$ python -q
>>> import numpy as np
>>> np.set_printoptions(precision=2, suppress=True, linewidth=200)
>>> mat = np.load("w.npy")
>>> print(mat)
[[0 0 0 7 0 0 0 0 9 0]
 [0 0 0 3 0 0 0 0 4 0]
 [0 0 6 0 9 9 0 0 6 0]
 [0 9 8 9 0 1 0 1 3 0]
 [5 0 0 0 0 0 0 0 9 4]
 [0 7 7 6 0 0 0 0 0 9]]
>>> print(np.unravel_index(np.abs(mat).argmax(), mat.shape))
(np.int64(0), np.int64(8))
>>> print(mat.sum(axis=1))
[16  7 30 31 18 29]
>>> print(mat.shape)
(6, 10)
>>> print(round(float(np.linalg.norm(mat)), 2))
31.03
>>> print(mat.sum(axis=0))
[ 5 16 21 25  9 10  0  1 31 13]
>>> f = np.array([0, 1, 1])
>>> print(np.array([np.convolve(row, f, "same") for row in mat]))
[[ 0  0  0  7  7  0  0  0  9  9]
 [ 0  0  0  3  3  0  0  0  4  4]
 [ 0  0  6  6  9 18  9  0  6  6]
 [ 0  9 17 17  9  1  1  1  4  3]
 [ 5  5  0  0  0  0  0  0  9 13]
 [ 0  7 14 13  6  0  0  0  0  9]]
>>> print(np.convolve(mat[0], f))
[0 0 0 0 7 7 0 0 0 9 9 0]
>>> print(np.cross(mat[0, :3], mat[3, :3]))
[0 0 0]
>>> print(np.correlate(mat[0], mat[3], "full"))
[ 0  0  0  0 21  7  0  7  0 90 65 63  9  0 81 72 81  0  0]
>>> t3 = np.stack([mat, -3 * mat, mat[::-1]])
>>> print(np.einsum("bij,cij->bc", t3, t3))
[[  963 -2889   306]
 [-2889  8667  -918]
 [  306  -918   963]]
>>> print(np.linalg.matrix_rank(t3))
[6 6 6]
>>> print(t3.shape)
(3, 6, 10)
>>> rng = np.random.default_rng(6364)
>>> A2 = mat + rng.integers(-2, 3, (6, 5)) @ rng.integers(-2, 3, (5, 10))
>>> print(A2)
[[ 6  6  0  8 -7 -3 -1  5  9  7]
 [-9  4  3  1  1  4  7  3  9 -8]
 [ 0  0 12 -7  9 10  0 -3 10 -2]
 [-8 11  4 19  1  1  3  3 -3 -3]
 [-6  2  2 -1  2  4  7  0 13 -5]
 [-7 13  9  9  0  2  5  6  0  4]]
>>> print(A2 - mat)
[[  6   6   0   1  -7  -3  -1   5   0   7]
 [ -9   4   3  -2   1   4   7   3   5  -8]
 [  0   0   6  -7   0   1   0  -3   4  -2]
 [ -8   2  -4  10   1   0   3   2  -6  -3]
 [-11   2   2  -1   2   4   7   0   4  -9]
 [ -7   6   2   3   0   2   5   6   0  -5]]
>>> print(np.abs(A2 - mat).sum(axis=1))
[36 46 23 39 42 36]
>>> print(np.round(np.linalg.svd(A2 - mat, compute_uv=False), 2) + 0)
[28.29 18.   13.35  3.31  2.87  0.  ]
>>> arr = np.load("layer7.npy")
>>> print(arr)
[[-0.16  0.28  2.42 -2.27 -1.42 -0.31 -2.53 -0.19 -0.53]
 [ 0.2   1.38 -0.2  -0.49 -3.22 -0.63 -1.95  0.97 -0.05]
 [-0.11 -1.01 -1.58 -2.63 -1.89  2.42 -1.65 -0.74  0.69]
 [ 0.55  2.26  3.15 -0.03 -2.69 -2.71 -2.95  1.59 -1.  ]
 [-1.82 -0.27 -0.97 -1.91 -0.38  0.78  1.05 -1.48  0.14]
 [ 0.29 -0.41  2.54  0.97  2.91 -1.06  0.75 -0.14 -0.63]]
>>> Uu, sigma, VT = np.linalg.svd(arr)
>>> evecs = VT[:(sigma > 1e-8).sum()]
>>> x0 = arr[3] + -1 * arr[0] + rng.integers(2) * np.eye(9)[8]
>>> print(x0)
[ 0.71  1.98  0.73  2.24 -1.27 -2.4  -0.42  1.78  0.53]
>>> print(np.round(np.linalg.norm(x0 - evecs.T @ evecs @ x0), 2))
0.97
>>> print(np.allclose(evecs.T @ evecs @ x0, x0))
False
>>> data = np.loadtxt("block9.csv", delimiter=",")
>>> print(data)
[[-5.62 -4.68  1.39  3.44 -1.58 -3.35  2.81  1.69]
 [-1.48  1.8  -0.4  -1.1   0.93  0.91 -0.5  -1.64]
 [-0.09  3.08 -1.77 -1.4   0.21 -0.12 -1.36 -3.41]
 [-2.95  3.03 -1.53 -0.75  0.18 -0.11  1.65 -1.92]
 [-3.99 -2.78 -2.87 -0.82 -5.66  2.42 -2.4  -0.03]
 [-3.58 -5.11  2.24  6.24 -2.73 -3.21  4.51  0.66]
 [-1.78  3.73  0.    0.19  0.99 -0.98 -0.19 -2.69]
 [-4.25 -5.3   2.53  7.3  -0.45 -3.92  3.31  4.28]
 [-2.54  4.1  -3.55 -1.05  0.34 -0.38  1.39 -1.16]
 [-1.33  3.44 -2.84 -3.03 -0.21  0.56  0.02 -0.79]
 [-1.96  2.62 -1.05 -1.27  0.93  0.89  1.57 -2.2 ]
 [-3.84 -5.29  2.5   5.1  -0.48 -5.02  1.03  0.78]
 [-0.04  3.22 -2.47 -1.41 -0.43  0.99 -0.73 -2.56]
 [-4.95 -4.85  3.47  5.57 -0.64 -4.25  2.7   3.11]
 [-1.75  5.62 -2.31 -2.07  0.56 -1.35  0.4  -1.41]
 [-0.64  5.6  -2.32 -0.86  0.1  -1.33 -2.16 -2.26]
 [-8.01 -5.55  2.41  5.96 -1.25 -3.52  2.34  1.24]
 [-7.06 -6.46  2.78  5.31 -1.46 -5.    3.37  4.38]
 [-3.27 -4.47  1.68  3.64 -1.38 -4.57  3.09  2.97]]
>>> x0 = np.array([2, 1, 1, 3, 1, 2, 3, 0])
>>> print(data @ np.ones(8))
[ -5.9   -1.48  -4.86  -2.4  -16.13  -0.98  -0.73   3.5   -2.85  -4.18  -0.47  -5.22  -3.43   0.16  -2.31  -3.87  -6.38  -4.14  -2.31]
>>> print(np.linalg.cond(arr) > 100)
True
>>> print(round(float(np.linalg.norm(arr, 2) / np.linalg.norm(arr)), 2))
0.71
>>> print([round(float(x), 2) for x in np.linalg.svd(arr, compute_uv=False)[:3]])
[8.23, 6.83, 3.76]
>>> print(np.linalg.matrix_rank(arr, rtol=0.1))
4
>>> A2 = np.array([[0, 8, 0, 2, 2, 3, 1, 3, 6, 3],
...     [4, 4, 2, 4, 7, 8, 1, 7, 2, 1],
...     [8, 2, 1, 6, 0, 0, 6, 7, 9, 8],
...     [0, 7, 7, 9, 8, 1, 9, 4, 1, 5],
...     [3, 7, 1, 2, 5, 6, 9, 7, 4, 7],
...     [9, 8, 1, 2, 5, 6, 0, 6, 1, 1]])
>>> F = A2.T @ A2
>>> print(F)
[[170 125  28  88  88 104  79 159 101  98]
 [125 246  74 137 175 153 150 191 117 136]
 [ 28  74  56  81  80  35  80  62  25  53]
 [ 88 137  81 145 124  71 141 138  93 119]
 [ 88 175  80 124 167 130 126 152  59  93]
 [104 153  35  71 130 146  74 147  65  70]
 [ 79 150  80 141 126  74 200 151 107 160]
 [159 191  62 138 152 147 151 208 133 147]
 [101 117  25  93  59  65 107 133 139 126]
 [ 98 136  53 119  93  70 160 147 126 149]]
>>> Uu, sigma, VT = np.linalg.svd(F)
>>> print(np.argmax(sigma[:-1] / (sigma[1:] + 1e-6)) + 1)
6
>>> print(sigma.round(2) + 0)
[1190.09  171.93  148.52   58.29   35.44   21.73    0.      0.      0.      0.  ]
>>> A2 = Uu[:, :6] @ np.diag(sigma[:6]) @ VT[:6]
>>> print(np.round(np.abs(F - A2).max(), 2))
0.0
>>> print(np.linalg.matrix_rank(A2))
6
>>> print(round(np.linalg.norm(F), 2))
1213.7
>>> print(F.shape)
(10, 10)
>>> F[:, 10]
Traceback (most recent call last):
  File "<python-input-51>", line 1, in <module>
    F[:, 10]
    ~^^^^^^^
IndexError: index 10 is out of bounds for axis 1 with size 10
>>> print(np.count_nonzero(F))
100
